$ python -q
>>> import numpy as np
>>> import numpy.linalg as la
>>> np.set_printoptions(precision=2, suppress=True, linewidth=100)
>>> M = np.load("layer17.npy")
>>> M
array([[ 3,  3,  3,  3,  3],
       [ 3,  6,  6,  6,  6],
       [ 3,  6,  9,  9,  9],
       [ 3,  6,  9, 12, 12],
       [ 3,  6,  9, 12, 15]])
>>> # symmetric
>>> evals, vecs = la.eigvalsh(M)
Traceback (most recent call last):
  File "<python-input-6>", line 1, in <module>
    evals, vecs = la.eigvalsh(M)
    ^^^^^^^^^^^
ValueError: too many values to unpack (expected 2)
>>> evals, vecs = la.eigh(M)
>>> np.round(vecs.T @ vecs, 2) + 0
array([[1., 0., 0., 0., 0.],
       [0., 1., 0., 0., 0.],
       [0., 0., 1., 0., 0.],
       [0., 0., 0., 1., 0.],
       [0., 0., 0., 0., 1.]])
>>> la.svd(M, compute_uv=False)
array([37.03,  4.35,  1.75,  1.06,  0.81])
>>> la.eigvalsh(M @ M)
array([   0.66,    1.12,    3.06,   18.89, 1371.27])
>>> np.abs(vecs[:, -1])
array([0.17, 0.33, 0.46, 0.55, 0.6 ])
>>> vecs @ np.diag(evals) @ vecs.T
array([[ 3.,  3.,  3.,  3.,  3.],
       [ 3.,  6.,  6.,  6.,  6.],
       [ 3.,  6.,  9.,  9.,  9.],
       [ 3.,  6.,  9., 12., 12.],
       [ 3.,  6.,  9., 12., 15.]])
>>> np.abs(vecs[:, -1]).round(6).argmax()
np.int64(4)
>>> theta = np.radians(72)
>>> Rm = np.eye(5)
>>> Rm[4, 4] = Rm[0, 0] = np.cos(theta)
>>> Rm[4, 0], Rm[0, 4] = -np.sin(theta), np.sin(theta)
>>> Rm
array([[ 0.31,  0.  ,  0.  ,  0.  ,  0.95],
       [ 0.  ,  1.  ,  0.  ,  0.  ,  0.  ],
       [ 0.  ,  0.  ,  1.  ,  0.  ,  0.  ],
       [ 0.  ,  0.  ,  0.  ,  1.  ,  0.  ],
       [-0.95,  0.  ,  0.  ,  0.  ,  0.31]])
>>> M2 = M @ Rm.T
>>> np.allclose(la.norm(M, axis=1), la.norm(M2, axis=1))
True
>>> M2
array([[ 3.78,  3.  ,  3.  ,  3.  , -1.93],
       [ 6.63,  6.  ,  6.  ,  6.  , -1.  ],
       [ 9.49,  6.  ,  9.  ,  9.  , -0.07],
       [12.34,  6.  ,  9.  , 12.  ,  0.86],
       [15.19,  6.  ,  9.  , 12.  ,  1.78]])
>>> np.allclose(M @ M.T, M2 @ M2.T)
True
>>> print(la.svd(M, compute_uv=False), la.svd(M2, compute_uv=False))
[37.03  4.35  1.75  1.06  0.81] [37.03  4.35  1.75  1.06  0.81]
>>> np.abs(M2 - M).max(axis=0)
array([12.19,  0.  ,  0.  ,  0.  , 13.22])
>>> f = np.array([2, 7, 4, 3, 5, 1, 1])
>>> arr = 2 * np.eye(7) + np.outer(f, f)
>>> arr
array([[ 6., 14.,  8.,  6., 10.,  2.,  2.],
       [14., 51., 28., 21., 35.,  7.,  7.],
       [ 8., 28., 18., 12., 20.,  4.,  4.],
       [ 6., 21., 12., 11., 15.,  3.,  3.],
       [10., 35., 20., 15., 27.,  5.,  5.],
       [ 2.,  7.,  4.,  3.,  5.,  3.,  1.],
       [ 2.,  7.,  4.,  3.,  5.,  1.,  3.]])
>>> x = np.array([-2, 0, 1, -2, -1, 2, 2])
>>> rhs = arr @ x
>>> c, lr = np.zeros(7), 1 / la.norm(arr, 2) ** 2
>>> for i in range(4):
...     c -= lr * arr.T @ (arr @ c - rhs)
...     if i % 1 == 0: print(i, round(la.norm(arr @ c - rhs), 2))
... 
0 8.37
1 8.37
2 8.37
3 8.36
>>> np.round(la.cond(arr), 2)
np.float64(53.5)
>>> m1 = np.loadtxt("case19.csv", delimiter=",")
>>> m1
array([[6., 1., 1., 1., 1., 1., 1., 1., 1., 1., 1., 1., 1., 1., 1.],
       [1., 6., 1., 1., 1., 1., 1., 1., 1., 1., 1., 1., 1., 1., 1.],
       [1., 1., 6., 1., 1., 1., 1., 1., 1., 1., 1., 1., 1., 1., 1.],
       [1., 1., 1., 6., 1., 1., 1., 1., 1., 1., 1., 1., 1., 1., 1.],
       [1., 1., 1., 1., 6., 1., 1., 1., 1., 1., 1., 1., 1., 1., 1.],
       [1., 1., 1., 1., 1., 6., 1., 1., 1., 1., 1., 1., 1., 1., 1.],
       [1., 1., 1., 1., 1., 1., 6., 1., 1., 1., 1., 1., 1., 1., 1.],
       [1., 1., 1., 1., 1., 1., 1., 6., 1., 1., 1., 1., 1., 1., 1.],
       [1., 1., 1., 1., 1., 1., 1., 1., 6., 1., 1., 1., 1., 1., 1.],
       [1., 1., 1., 1., 1., 1., 1., 1., 1., 6., 1., 1., 1., 1., 1.],
       [1., 1., 1., 1., 1., 1., 1., 1., 1., 1., 6., 1., 1., 1., 1.],
       [1., 1., 1., 1., 1., 1., 1., 1., 1., 1., 1., 6., 1., 1., 1.],
       [1., 1., 1., 1., 1., 1., 1., 1., 1., 1., 1., 1., 6., 1., 1.],
       [1., 1., 1., 1., 1., 1., 1., 1., 1., 1., 1., 1., 1., 6., 1.],
       [1., 1., 1., 1., 1., 1., 1., 1., 1., 1., 1., 1., 1., 1., 6.]])
>>> # symmetric
>>> x = np.array([2, 1, 3, 3, 3, 2, 0, 1, 2, 3, 3, 0, 3, 2, 3])
>>> rhs = m1 @ x
>>> c, lr = np.zeros(15), 1 / la.norm(m1, 2) ** 2
>>> for i in range(40):
...     c -= lr * m1.T @ (m1 @ c - rhs)
...     if i % 10 == 0: print(i, round(la.norm(m1 @ c - rhs), 2))
... 
0 19.29
10 10.12
20 5.31
30 2.78
>>> round(la.cond(m1), 2)
np.float64(4.0)
>>> f = np.array([2, 2, 1, 0, -2, -1, 2, 2, -2, 2, -1, 2, -1, 2, 1])
>>> M2 = m1 + np.outer(f, np.eye(15)[2])
>>> la.matrix_rank(la.inv(M2) - la.inv(m1), tol=1e-8)
np.int64(1)
>>> evals, vecs = la.eigh(m1)
>>> x = np.array([2, 0, 0, 1, 2, 2, 1, 1, 0, 0, 0, 1, 0, 2, 2])
>>> x @ m1 @ x
np.float64(316.0)
>>> la.eigvalsh(m1[1:, 1:])
array([ 5.,  5.,  5.,  5.,  5.,  5.,  5.,  5.,  5.,  5.,  5.,  5.,  5., 19.])
>>> t3 = np.stack([m1, -1 * m1, m1[::-1]])
>>> (t3 @ m1.T).shape
(3, 15, 15)
>>> print(la.matrix_rank(t3))
[15 15 15]
>>> L = la.cholesky(m1)
>>> la.eigvalsh(m1).min() > 0
np.True_
>>> mat = np.loadtxt("out14.csv", delimiter=",")
>>> print(mat)
[[ -1.  -1.   4.  -3.  -3.  -5.  -4.   1.  -1.   3.   4.  -3.   2.]
 [  0.   4.   3.  -3.   1.   4.  -4.   3.  -5.   2.  -4.  -1.   5.]
 [  3.   4.   1.   1.  -3.   5.   4.   2.   4.  -3.   0.   2.   1.]
 [ -5.  -4.  -4.   3.  -5.  -1.   0.  -5.   3.   0.   3.   0.   2.]
 [  1.  -3.   3.  -2.   2.  -1.   2.   0.   5.  -4.  -4.   4.   5.]
 [  2.  -1.  -4.  -3.   4.  -1.   1.   2.  -4.  -4.   2.  -1.   4.]
 [  2.   5.   0.   5.   2.  -3.  -1.   5.   0.   5.   0.  -1.  -1.]
 [ -5.  -4.   2.   3.  -5.  -5.  -1.  -3.   4.  -5.   1.   3.  -2.]
 [ -1.  -2.  -4.  -2.   4.   2.   3.  -5.   2.  -2.  -1.  -2.   1.]
 [  1.  -2.   2.   2.  -3.   2.   0.   4.   2.   1.   0.   2.   4.]
 [  2.  -1.   2.  -3.  -1.   4.  -5.   1.   5.   3.   4.  -4.  -3.]
 [ -4.  -1.  -4.  -4.   0.   1.   5.   4.   2.   3.  -1.   4.   4.]
 [  4.   1.   0.  -2.  -4.  -4.  -3.   5.  -5.   0.   1.  -3.   1.]
 [  1.  -3.   0.   0.  -3.   2.  -2.  -1.   0.  -2.   3.  -2.   0.]
 [ -1.  -9.  -2.   3.  -5. -13.   4.  -5.   9.  -1.  12.  -1.  -8.]]
>>> M2 = np.c_[mat[:, :2] @ np.array([[2, 0], [1, 1]]), np.array([3, -4, -5, 4, 0, -2, -1, -1, 1, 2, 0, 0, 0, -4, -5])]
>>> M2
array([[ -3.,  -1.,   3.],
       [  4.,   4.,  -4.],
       [ 10.,   4.,  -5.],
       [-14.,  -4.,   4.],
       [ -1.,  -3.,   0.],
       [  3.,  -1.,  -2.],
       [  9.,   5.,  -1.],
       [-14.,  -4.,  -1.],
       [ -4.,  -2.,   1.],
       [  0.,  -2.,   2.],
       [  3.,  -1.,   0.],
       [ -9.,  -1.,   0.],
       [  9.,   1.,   0.],
       [ -1.,  -3.,  -4.],
       [-11.,  -9.,  -5.]])
>>> la.norm(la.qr(mat)[0].T @ M2, axis=0) ** 2 / ((M2 ** 2).sum(axis=0) + 1e-12)
array([1. , 1. , 0.5])
>>> print(la.matrix_rank(M2))
3
>>> w1 = np.array([[1, 3, 3, 1], [2, 0, 1, 3], [2, 3, 0, 1]])
>>> c = np.array([7, 2, 1, 7])
>>> H = np.maximum(M2 @ w1 + c, 0)
>>> (H > 0).astype(int)
array([[1, 1, 0, 1],
       [1, 1, 1, 1],
       [1, 1, 1, 1],
       [0, 0, 0, 0],
       [0, 0, 0, 0],
       [1, 1, 1, 1],
       [1, 1, 1, 1],
       [0, 0, 0, 0],
       [1, 0, 0, 0],
       [1, 1, 0, 1],
       [1, 1, 1, 1],
       [0, 0, 0, 0],
       [1, 1, 1, 1],
       [0, 0, 0, 0],
       [0, 0, 0, 0]])
>>> cent = np.array([[1, 1], [-1, 0], [0, -3], [0, -1]])
>>> w1 @ cent
array([[-2, -9],
       [ 2, -4],
       [-1,  1]])
>>> print(H @ cent)
[[   6.    4.]
 [   9.  -59.]
 [  -2. -114.]
 [   0.    0.]
 [   0.    0.]
 [  -1.  -28.]
 [  -2. -105.]
 [   0.    0.]
 [   1.    1.]
 [  -1.    4.]
 [  -3.  -26.]
 [   0.    0.]
 [ -11.  -88.]
 [   0.    0.]
 [   0.    0.]]
>>> f, g = mat[6], mat[5]
>>> f @ g
np.float64(-19.0)
>>> f @ f
np.float64(120.0)
>>> pr = (f @ g) / (f @ f) * f
>>> g - pr
array([ 2.32, -0.21, -4.  , -2.21,  4.32, -1.48,  0.84,  2.79, -4.  , -3.21,  2.  , -1.16,  3.84])
>>> pr
array([-0.32, -0.79, -0.  , -0.79, -0.32,  0.47,  0.16, -0.79, -0.  , -0.79, -0.  ,  0.16,  0.16])
>>> la.matrix_rank(np.outer(f, g))
np.int64(1)
>>> round(la.norm(f + g) ** 2 + la.norm(f - g) ** 2, 2)
np.float64(450.0)
>>> P = mat @ la.solve(mat.T @ mat, mat.T)
>>> np.round(la.eigvalsh(P), 2) + 0
array([0., 0., 1., 1., 1., 1., 1., 1., 1., 1., 1., 1., 1., 1., 1.])
>>> np.round(P @ mat[:, 11], 2) + 0
array([-3., -1.,  2.,  0.,  4., -1., -1.,  3., -2.,  2., -4.,  4., -3., -2., -1.])
>>> G = mat.T @ mat
>>> la.matrix_rank(G)
np.int64(13)
>>> np.diag(G)
array([109., 201., 115., 121., 169., 317., 143., 186., 251., 132., 234.,  95., 187.])
>>> np.allclose(G, G.T)
True
>>> np.trace(G), (mat ** 2).sum()
(np.float64(2260.0), np.float64(2260.0))
>>> E = np.loadtxt("w.csv", delimiter=",")
>>> E
array([[ 6.02,  5.91, -5.85, -6.02,  6.11,  5.89, -5.86,  5.87,  8.95],
       [-1.98, -1.96,  2.03,  2.02, -2.08, -1.94,  1.88, -2.11, -3.07],
       [ 6.01,  5.73, -6.05, -5.85,  6.2 ,  6.05, -6.02,  6.17,  9.06],
       [ 6.09,  6.06, -5.91, -5.89,  5.87,  5.96, -6.01,  6.17,  8.99],
       [-1.87, -1.92,  1.93,  1.97, -2.05, -2.07,  2.1 , -2.06, -2.97],
       [-0.21,  0.05,  0.01, -0.01, -0.06,  0.16, -0.11, -0.12,  0.06],
       [ 6.18,  6.18, -5.99, -5.94,  6.  ,  5.98, -6.18,  5.97,  8.79],
       [ 1.9 ,  1.92, -2.11, -1.94,  2.1 ,  2.02, -1.93,  1.89,  2.9 ],
       [ 1.91,  2.17, -1.77, -1.97,  1.94,  1.91, -1.95,  2.08,  3.25],
       [-1.98, -1.82,  2.03,  1.91, -1.99, -2.11,  2.03, -2.04, -3.04],
       [-3.93, -4.02,  4.01,  3.88, -3.91, -4.11,  3.95, -3.95, -6.05],
       [ 4.12,  4.11, -4.11, -4.05,  4.24,  4.11, -3.96,  3.97,  6.  ]])
>>> x = np.array([0, 1, 3, 0, 2, 0, 2, 0, 0])
>>> (E @ x).argmax()
np.int64(10)
>>> E @ x
array([-11.14,   3.73, -12.06, -11.95,   3.97,  -0.26, -12.15,  -4.07,  -3.16,   4.35,   8.09,
        -7.66])
>>> (E * x).sum(axis=1)
array([-11.14,   3.73, -12.06, -11.95,   3.97,  -0.26, -12.15,  -4.07,  -3.16,   4.35,   8.09,
        -7.66])
>>> E @ np.eye(9)[2]
array([-5.85,  2.03, -6.05, -5.91,  1.93,  0.01, -5.99, -2.11, -1.77,  2.03,  4.01, -4.11])
